% python3 -q
>>> import numpy as np
>>> np.set_printoptions(precision=3, suppress=True, linewidth=140, sign=" ")
>>> other = np.array([[1], [-1], [-8], [5], [-5]])
>>> C = np.array([[0, -2, -2, -1]])
>>> rng = np.random.default_rng(6617)
>>> arr = other @ C + 0.02 * rng.normal(size=(5, 4))
>>> arr
array([[ 0.023, -2.002, -2.038, -1.01 ],
       [ 0.012,  1.986,  1.992,  0.992],
       [-0.008, 15.993, 16.035,  8.009],
       [ 0.003, -9.999, -9.995, -4.984],
       [-0.023, 10.016, 10.009,  4.989]])
>>> U, sig, VT = np.linalg.svd(arr)
>>> sig
array([ 32.33 ,   0.037,   0.03 ,   0.008])
>>> other = U[:, :1] @ np.diag(sig[:1]) @ VT[:1]
>>> np.round(np.abs(arr - other).max(), 3)
np.float64(0.022)
>>> np.round(np.linalg.norm(arr - other) / np.linalg.norm(arr), 3)
np.float64(0.002)
>>> np.linalg.matrix_rank(other)
np.int64(1)
>>> other = np.array([[1, 1, 3], [2, 0, 1]])
>>> C = np.kron(other, arr)
>>> np.linalg.matrix_rank(C)
np.int64(8)
>>> np.round(np.linalg.norm(C, 2), 3), round(float(np.linalg.norm(other, 2) * np.linalg.norm(arr, 2)), 3)
(np.float64(120.235), 120.235)
>>> C.shape
(10, 12)
>>> arr.sum(axis=1)
array([ -5.026,   4.982,  40.029, -24.975,  24.991])
>>> np.linalg.svd(arr, compute_uv=False)
array([ 32.33 ,   0.037,   0.03 ,   0.008])
>>> np.linalg.matrix_rank(arr)
np.int64(4)
>>> np.zeros(5, 4)
Traceback (most recent call last):
  File "<python-input-21>", line 1, in <module>
    np.zeros(5, 4)
    ~~~~~~~~^^^^^^
TypeError: Cannot interpret '4' as a data type
>>> np.count_nonzero(arr)
np.int64(20)
>>> U, sig, VT = np.linalg.svd(arr, full_matrices=False)
>>> np.abs(VT[0])
array([ 0.001,  0.666,  0.667,  0.333])
>>> np.round(U.T @ U, 3) + 0
array([[ 1.,  0.,  0.,  0.],
       [ 0.,  1.,  0.,  0.],
       [ 0.,  0.,  1.,  0.],
       [ 0.,  0.,  0.,  1.]])
>>> (sig > 1e-8).sum()
np.int64(4)
>>> np.allclose(U * sig @ VT, arr)
True
>>> np.round(VT @ VT.T, 3) + 0
array([[ 1.,  0.,  0.,  0.],
       [ 0.,  1.,  0.,  0.],
       [ 0.,  0.,  1.,  0.],
       [ 0.,  0.,  0.,  1.]])
>>> np.cumsum(sig ** 2) / np.sum(sig ** 2)
array([ 1.,  1.,  1.,  1.])
>>> np.round(sig / sig[0], 3) + 0
array([ 1.   ,  0.001,  0.001,  0.   ])
>>> X = np.loadtxt("arr.csv", delimiter=",")
>>> X
array([[-1.996, -1.979, -0.017, -0.015,  1.031],
       [-1.981, -1.994,  0.007, -0.006,  0.994],
       [-2.018, -2.015,  0.049,  0.011,  1.018],
       [-1.997, -2.017, -0.015, -0.005,  0.991],
       [-1.997, -1.997,  0.017, -0.016,  0.995],
       [-1.983, -2.033, -0.01 ,  0.003,  0.974],
       [-1.995, -2.022, -0.007,  0.035,  1.004],
       [-1.984, -2.012, -0.024,  0.027,  1.002],
       [-2.03 , -2.004, -0.005, -0.009,  1.   ],
       [-1.999, -1.992, -0.001, -0.011,  1.016],
       [-2.019, -2.013, -0.003, -0.011,  1.025],
       [-1.99 , -2.006,  0.04 , -0.014,  1.002],
       [-2.016, -2.034, -0.032, -0.006,  0.997],
       [ 1.984, -1.021, -2.01 ,  0.984, -0.996],
       [ 2.002, -0.992, -1.987,  0.996, -1.014],
       [ 2.011, -1.007, -2.004,  0.982, -0.991],
       [ 2.006, -1.028, -2.   ,  1.02 , -1.028],
       [ 1.995, -0.997, -2.019,  0.982, -0.964],
       [ 2.023, -1.018, -2.007,  0.992, -0.984],
       [ 2.003, -0.98 , -2.017,  0.965, -1.002],
       [ 2.023, -0.993, -1.988,  1.012, -0.987],
       [ 1.983, -1.003, -1.959,  0.999, -1.04 ],
       [ 1.99 , -1.031, -1.962,  0.958, -1.026],
       [ 1.996, -1.029, -2.007,  0.987, -0.991],
       [ 1.972, -0.98 , -1.98 ,  1.044, -1.007],
       [ 2.021, -0.958, -2.017,  1.003, -1.015]])
>>> cov = np.cov(X, rowvar=False)
>>> np.polyfit(X[:, 3], X[:, 0], 1)
array([ 4.014, -1.992])
>>> X.std(axis=0)
array([ 2.001,  0.503,  0.999,  0.498,  1.004])
>>> np.median(X, axis=0)
array([-0.005, -1.505, -0.996,  0.496,  0.005])
>>> np.argwhere(np.triu(np.abs(np.corrcoef(X.T)) > 0.8, 1))
array([[ 0,  1],
       [ 0,  2],
       [ 0,  3],
       [ 0,  4],
       [ 1,  2],
       [ 1,  3],
       [ 1,  4],
       [ 2,  3],
       [ 2,  4],
       [ 3,  4]])
>>> other = np.c_[X[:, :4] @ np.array([[-1, 3, -2, 2], [3, 0, 2, 3], [-2, -3, 3, 0], [1, -2, -2, 3]]), np.array([-1, 0, 1, 1, -1, 1, 2, 0, 2, -2, 0, 2, 1, 1, -2, 1, 2, 1, -2, 0, -2, 2, 0, 0, -1, 1])]
>>> other
array([[ -3.922,  -5.907,   0.013,  -9.974,  -1.   ],
       [ -4.021,  -5.952,   0.007,  -9.962,   0.   ],
       [ -4.114,  -6.223,   0.131, -10.048,   1.   ],
       [ -4.029,  -5.936,  -0.075, -10.06 ,   1.   ],
       [ -4.044,  -6.01 ,   0.083, -10.033,  -1.   ],
       [ -4.093,  -5.925,  -0.136, -10.056,   1.   ],
       [ -4.022,  -6.034,  -0.145,  -9.951,   2.   ],
       [ -3.977,  -5.934,  -0.182,  -9.923,   0.   ],
       [ -3.981,  -6.057,   0.055, -10.099,   2.   ],
       [ -3.986,  -5.972,   0.033, -10.007,  -2.   ],
       [ -4.025,  -6.026,   0.025, -10.11 ,   0.   ],
       [ -4.122,  -6.062,   0.116, -10.04 ,   2.   ],
       [ -4.028,  -5.94 ,  -0.12 , -10.152,   1.   ],
       [ -0.043,  10.014, -14.008,   3.857,   1.   ],
       [ -0.008,   9.975, -13.941,   4.016,  -2.   ],
       [ -0.042,  10.081, -14.012,   3.947,   1.   ],
       [ -0.07 ,   9.978, -14.108,   3.988,   2.   ],
       [  0.034,  10.078, -14.005,   3.945,   1.   ],
       [ -0.071,  10.106, -14.087,   3.968,  -2.   ],
       [  0.056,  10.13 , -13.947,   3.961,   0.   ],
       [ -0.014,  10.009, -14.02 ,   4.103,  -2.   ],
       [ -0.075,   9.828, -13.847,   3.954,   2.   ],
       [ -0.201,   9.94 , -13.844,   3.761,   0.   ],
       [ -0.082,  10.035, -14.045,   3.866,   0.   ],
       [  0.092,   9.768, -13.932,   4.136,  -1.   ],
       [  0.142,  10.108, -14.015,   4.177,   1.   ]])
>>> np.linalg.matrix_rank(np.c_[X, other])
np.int64(6)
>>> np.linalg.matrix_rank(other)
np.int64(5)
>>> np.round(np.linalg.lstsq(X, other[:, 0])[0], 3) + 0
array([-1.,  3., -2.,  1.,  0.])
>>> m1 = np.loadtxt("mat.csv", delimiter=",")
>>> m1
array([[-1.,  0., -1.,  0.,  0.],
       [ 1.,  2.,  1., -2.,  0.],
       [ 2.,  1.,  1., -2.,  0.],
       [ 2., -1., -1.,  2.,  0.],
       [ 0.,  0.,  0.,  0., -3.]])
>>> # 2 groups of indices that never mix
>>> Q = m1.astype(float).copy()
>>> for j in range(5):
...     Q[:, j] -= Q[:, :j] @ (Q[:, :j].T @ Q[:, j])
...     Q[:, j] /= np.linalg.norm(Q[:, j])
... 
>>> np.round(Q.T @ m1, 3) + 0
array([[ 3.162,  0.632,  0.632, -0.632,  0.   ],
       [ 0.   ,  2.366,  1.521, -3.212,  0.   ],
       [ 0.   ,  0.   ,  1.134, -0.63 ,  0.   ],
       [ 0.   ,  0.   ,  0.   ,  0.943,  0.   ],
       [ 0.   ,  0.   ,  0.   ,  0.   ,  3.   ]])
>>> np.round(Q.T @ Q, 3) + 0
array([[ 1.,  0.,  0.,  0.,  0.],
       [ 0.,  1.,  0.,  0.,  0.],
       [ 0.,  0.,  1.,  0.,  0.],
       [ 0.,  0.,  0.,  1.,  0.],
       [ 0.,  0.,  0.,  0.,  1.]])
>>> A = np.load("sample14.npy")
>>> A
array([[ 3.277,  1.562,  1.507],
       [ 2.734,  1.62 ,  1.323],
       [ 3.58 ,  1.792,  1.676],
       [ 1.311,  0.569,  0.554],
       [ 2.483,  1.236,  1.376],
       [-0.62 , -0.43 , -0.176],
       [-0.366, -0.213, -0.141],
       [-1.151, -0.553, -0.582],
       [ 1.096,  0.436,  0.532],
       [-1.825, -0.898, -1.006],
       [-1.887, -0.916, -0.885],
       [-1.397, -0.831, -0.72 ],
       [-0.598, -0.113, -0.151],
       [ 3.78 ,  1.851,  1.93 ],
       [ 0.162,  0.051,  0.116],
       [ 3.262,  1.509,  1.364],
       [ 3.884,  1.994,  1.843],
       [ 3.6  ,  1.847,  1.861],
       [ 2.606,  1.339,  1.413],
       [ 0.355,  0.152,  0.267],
       [-2.391, -1.243, -1.078],
       [-1.443, -0.991, -0.907],
       [ 1.125,  0.503,  0.429],
       [-1.527, -0.761, -0.682],
       [ 1.922,  0.908,  1.022],
       [ 1.784,  0.741,  0.857],
       [ 1.808,  0.883,  0.784]])
>>> other = np.array([[1, 3, 1], [0, 2, 3], [-1, -1, 0]])
>>> np.vstack([A, other.T]).shape
(30, 3)
>>> np.linalg.matrix_rank(np.vstack([A, other.T]))
np.int64(3)
